% python3 -q
>>> import numpy as np
>>> np.set_printoptions(precision=3, suppress=True, linewidth=140, floatmode="fixed")
>>> X = np.load("a.npy")
>>> print(X)
[[-0.393 -0.570  0.192  0.696]
 [ 0.428 -0.715  0.339 -0.437]
 [-0.214 -0.406 -0.862 -0.215]
 [ 0.785 -0.006 -0.324  0.528]]
>>> hat = np.triu(np.array([[-3, 1, 3, -1], [0, -2, -3, -1], [-2, 2, 0, 1], [2, -2, -1, 3]]), 1) + np.eye(4)
>>> Y = hat @ X @ np.linalg.inv(hat)
>>> round(float(np.linalg.det(Y)), 3)
-1.0
>>> np.round(np.poly(Y), 3) + 0
array([ 1.000,  1.441,  0.000, -1.441, -1.000])
>>> np.linalg.matrix_rank(Y)
np.int64(4)
>>> np.round(np.trace(Y), 3), round(float(np.trace(X)), 3)
(np.float64(-1.441), -1.441)
>>> A = np.loadtxt("case17.csv", delimiter=",")
>>> A
array([[-2.973, -1.506, -0.849, -0.205],
       [-5.579, -2.979, -2.213, -1.177],
       [ 5.424,  2.504,  1.783,  0.482],
       [-0.755, -0.465, -0.292, -0.163],
       [-0.591, -1.154, -0.408, -0.743],
       [-3.198, -1.864, -1.170, -0.623],
       [-2.160, -0.161, -0.567,  0.473],
       [ 3.516,  1.826,  1.386,  0.703],
       [-1.232, -1.435, -0.626, -0.887],
       [ 1.295,  0.646,  0.553,  0.292],
       [-0.442,  0.234,  0.007,  0.358],
       [-1.458, -1.179, -0.599, -0.593],
       [-0.074, -0.171, -0.117, -0.192],
       [-2.001, -1.145, -0.914, -0.569],
       [ 3.088,  1.196,  1.078,  0.189],
       [-0.205, -0.367, -0.086, -0.138],
       [ 0.582,  0.001,  0.024, -0.295],
       [ 3.190,  1.998,  1.040,  0.601],
       [ 1.998,  1.463,  0.756,  0.648]])
>>> Ac = A - A.mean(axis=0)
>>> left, s, Vh = np.linalg.svd(Ac, full_matrices=False)
>>> np.round(Ac.mean(axis=0), 3) + 0
array([0.000, 0.000, 0.000, 0.000])
>>> np.searchsorted(np.cumsum(s ** 2) / (s ** 2).sum(), 0.9) + 1
np.int64(1)
>>> np.abs(left[:, 0]).argmax()
np.int64(1)
>>> print(Vh[0] * np.sign(Vh[0, np.abs(Vh[0]).argmax()]))
[0.833 0.442 0.302 0.141]
>>> np.round((s ** 2).sum() ** 2 / (s ** 4).sum(), 3)
np.float64(1.053)
>>> np.linalg.matrix_rank(Ac)
np.int64(4)
>>> np.abs(Vh[-1])
array([0.323, 0.343, 0.660, 0.585])
>>> np.round(s ** 2 / (s ** 2).sum(), 3) + 0
array([0.974, 0.024, 0.002, 0.000])
>>> x0 = np.array([0, 1, -1, 0])
>>> rhs = A @ x0
>>> print(np.round(np.linalg.pinv(A) @ A, 3) + 0)
[[1.000 0.000 0.000 0.000]
 [0.000 1.000 0.000 0.000]
 [0.000 0.000 1.000 0.000]
 [0.000 0.000 0.000 1.000]]
>>> np.round(np.linalg.lstsq(A, rhs)[0], 3) + 0
array([ 0.000,  1.000, -1.000,  0.000])
>>> rng = np.random.default_rng(44)
>>> rhs = rhs + 0.05 * rng.normal(size=19)
>>> rhs
array([-0.585, -0.761,  0.737, -0.116, -0.705, -0.665,  0.387,  0.389, -0.790,  0.067,  0.268, -0.569, -0.091, -0.218,  0.153, -0.272,
       -0.062,  0.971,  0.725])
>>> beta, *_ = np.linalg.lstsq(A, rhs)
>>> np.round(A.T @ (rhs - A @ beta), 3) + 0
array([0.000, 0.000, 0.000, 0.000])
>>> [round(float(np.linalg.norm(np.linalg.solve(A.T @ A + lam * np.eye(4), A.T @ rhs))), 2) for lam in (0, 1, 10, 100)]
[1.44, 0.53, 0.22, 0.09]
>>> beta
array([ 0.087,  0.868, -1.138,  0.176])
>>> q, Rm = np.linalg.qr(A)
>>> np.round(abs(Rm[0, 0]), 3), round(float(np.linalg.norm(A[:, 0])), 3)
(np.float64(11.453), 11.453)
>>> np.allclose(Rm.T @ Rm, A.T @ A)
True
>>> np.abs(np.diag(Rm))
array([11.453,  1.863,  0.456,  0.123])
>>> Rm
array([[11.453,  5.940,  4.124,  1.814],
       [ 0.000,  1.863,  0.422,  1.558],
       [ 0.000,  0.000, -0.456, -0.497],
       [ 0.000,  0.000,  0.000, -0.123]])
>>> np.round(q.T @ q, 3) + 0
array([[1.000, 0.000, 0.000, 0.000],
       [0.000, 1.000, 0.000, 0.000],
       [0.000, 0.000, 1.000, 0.000],
       [0.000, 0.000, 0.000, 1.000]])
>>> np.trace(q @ q.T)
np.float64(4.0)
>>> cov = Rm.T @ Rm
>>> print(np.round(np.trace(cov), 3), round((Rm ** 2).sum(), 3))
193.291 193.291
>>> np.linalg.svd(Rm, compute_uv=False) ** 2
array([188.133,   4.857,   0.296,   0.005])
>>> (Rm @ Rm.T).shape
(4, 4)
>>> np.linalg.eigvalsh(cov)[::-1]
array([188.133,   4.857,   0.296,   0.005])
>>> u = np.array([7, 2, 4])
>>> np.correlate(A[6], A[11], "full")
array([ 1.281,  1.389,  2.979,  3.398,  0.620,  0.269, -0.690])
>>> print(np.convolve(A[6], u))
[-15.120  -5.447 -12.931   1.533  -1.322   1.892]
>>> np.cross(A[6, :3], A[11, :3])
array([-0.572, -0.467,  2.312])
>>> J = np.array([[0, 0, 0, 0], [0, 2, 1, 2], [0, 1, 1, 0], [0, 2, 0, 4]])
>>> left, s, Vh = np.linalg.svd(J)
>>> np.argmax(s[:-1] / (s[1:] + 1e-6)) + 1
np.int64(2)
>>> s.round(3) + 0
array([5.303, 1.697, 0.000, 0.000])
>>> Y = left[:, :2] @ np.diag(s[:2]) @ Vh[:2]
>>> np.linalg.matrix_rank(J, rtol=0.05)
np.int64(2)
>>> round(float(np.abs(J - Y).max()), 3)
0.0
>>> lab = rng.permutation(4)
>>> lab
array([1, 2, 3, 0])
>>> Y = J[lab][:, lab]
>>> np.allclose(Y, J)
False
>>> def softmax(z):
...     e = np.exp(z - z.max(axis=-1, keepdims=True))
...     return e / e.sum(axis=-1, keepdims=True)
... 
>>> softmax(X).sum(axis=1)
array([1.000, 1.000, 1.000, 1.000])
>>> att = X @ X.T / np.sqrt(4)
>>> softmax(att)
array([[0.355, 0.215, 0.215, 0.215],
       [0.215, 0.355, 0.215, 0.215],
       [0.215, 0.215, 0.355, 0.215],
       [0.215, 0.215, 0.215, 0.355]])
>>> softmax(att + np.triu(np.full(att.shape, -np.inf), 1))
array([[1.000, 0.000, 0.000, 0.000],
       [0.378, 0.622, 0.000, 0.000],
       [0.274, 0.274, 0.452, 0.000],
       [0.215, 0.215, 0.215, 0.355]])
>>> J.shape
(4, 4)
>>> np.linalg.rank(J)
Traceback (most recent call last):
  File "<python-input-66>", line 1, in <module>
    np.linalg.rank(J)
    ^^^^^^^^^^^^^^
AttributeError: module 'numpy.linalg' has no attribute 'rank'
>>> np.diff(J, axis=0)
array([[ 0,  2,  1,  2],
       [ 0, -1,  0, -2],
       [ 0,  1, -1,  4]])
>>> round(float(np.linalg.norm(J)), 3)
5.568
>>> feats = np.loadtxt("m.csv", delimiter=",")
>>> feats
array([[-0.955, -2.048, -9.741],
       [ 2.739,  9.264, -2.582],
       [-0.744, -1.340, -9.882],
       [-1.958, -7.161,  6.700],
       [-0.961, -4.155,  9.045],
       [ 2.150,  6.208,  7.539],
       [ 2.860,  9.507, -1.199],
       [ 0.625,  3.103, -9.486],
       [-1.196, -4.882,  8.645],
       [ 2.153,  7.721, -5.979],
       [-1.323, -5.270,  8.395],
       [-2.762, -9.316,  2.364],
       [ 1.691,  6.379, -7.513],
       [ 0.837,  1.652,  9.827],
       [-0.629, -3.115,  9.482],
       [ 1.419,  3.626,  9.211],
       [ 2.362,  6.992,  6.748],
       [-0.923, -1.942, -9.766],
       [-1.823, -6.769,  7.132],
       [ 0.741,  1.329,  9.884]])
>>> Ac = feats - feats.mean(axis=0)
>>> left, s, Vh = np.linalg.svd(Ac, full_matrices=False)
>>> (np.sign(left[:, 0]) == np.sign(left[0, 0])).astype(int)
array([1, 1, 1, 0, 0, 0, 1, 1, 0, 1, 0, 0, 1, 0, 0, 0, 0, 1, 0, 0])
>>> np.round(Ac.mean(axis=0), 3) + 0
array([0.000, 0.000, 0.000])
>>> Vh[0] * np.sign(Vh[0, np.abs(Vh[0]).argmax()])
array([-0.082, -0.371,  0.925])
>>> s.round(3) + 0
array([36.082, 24.839,  0.000])
>>> data = np.load("sample10.npy")
>>> data
array([[ 4,  0,  7],
       [ 0,  1,  0],
       [-5,  0, -7]])
>>> print(np.kron(np.eye(2, dtype=int), data))
[[ 4  0  7  0  0  0]
 [ 0  1  0  0  0  0]
 [-5  0 -7  0  0  0]
 [ 0  0  0  4  0  7]
 [ 0  0  0  0  1  0]
 [ 0  0  0 -5  0 -7]]
>>> print(round(float(np.linalg.det(data.T)), 3))
7.0
>>> np.poly(data)
array([ 1.000,  2.000,  4.000, -7.000])
>>> np.einsum("ii->", data)
np.int64(-2)
>>> np.round(np.linalg.det(2 * data), 3), round(float(np.linalg.det(data)), 3)
(np.float64(56.0), 7.0)
>>> np.round(np.linalg.det(data[::-1]), 3)
np.float64(-7.0)
>>> np.linalg.eigvals(data)
array([-1.500+2.179j, -1.500-2.179j,  1.000+0.000j])
>>> print(round(float(np.linalg.norm(data, 2) / np.linalg.norm(data)), 3))
0.995
>>> np.argsort(-np.linalg.norm(data, axis=0).round(6), kind="stable")[:3]
array([2, 0, 1])
>>> np.linalg.matrix_rank(data, rtol=0.1)
np.int64(1)
>>> np.linalg.cond(data) > 100
np.False_
>>> hat = np.triu(np.array([[3, 0, 3], [1, 0, 3], [0, 2, 2]]), 1) + np.eye(3)
>>> Y = hat @ data @ np.linalg.inv(hat)
>>> round(float(np.linalg.det(Y)), 3)
7.0
>>> np.linalg.matrix_rank(Y)
np.int64(3)
>>> left, s, Vh = np.linalg.svd(data)
>>> s
array([11.775,  1.000,  0.594])
>>> print(np.argmax(s[:-1] / (s[1:] + 1e-6)) + 1)
1
>>> Y = left[:, :1] @ np.diag(s[:1]) @ Vh[:1]
>>> print(np.linalg.matrix_rank(Y))
1
>>> np.linalg.matrix_rank(data, rtol=0.05)
np.int64(3)
>>> Y
array([[ 4.365,  0.000,  6.765],
       [ 0.000,  0.000,  0.000],
       [-4.658,  0.000, -7.220]])
>>> round(float(np.linalg.norm(data - Y, 2)), 3), s[1]
(1.0, np.float64(1.0))
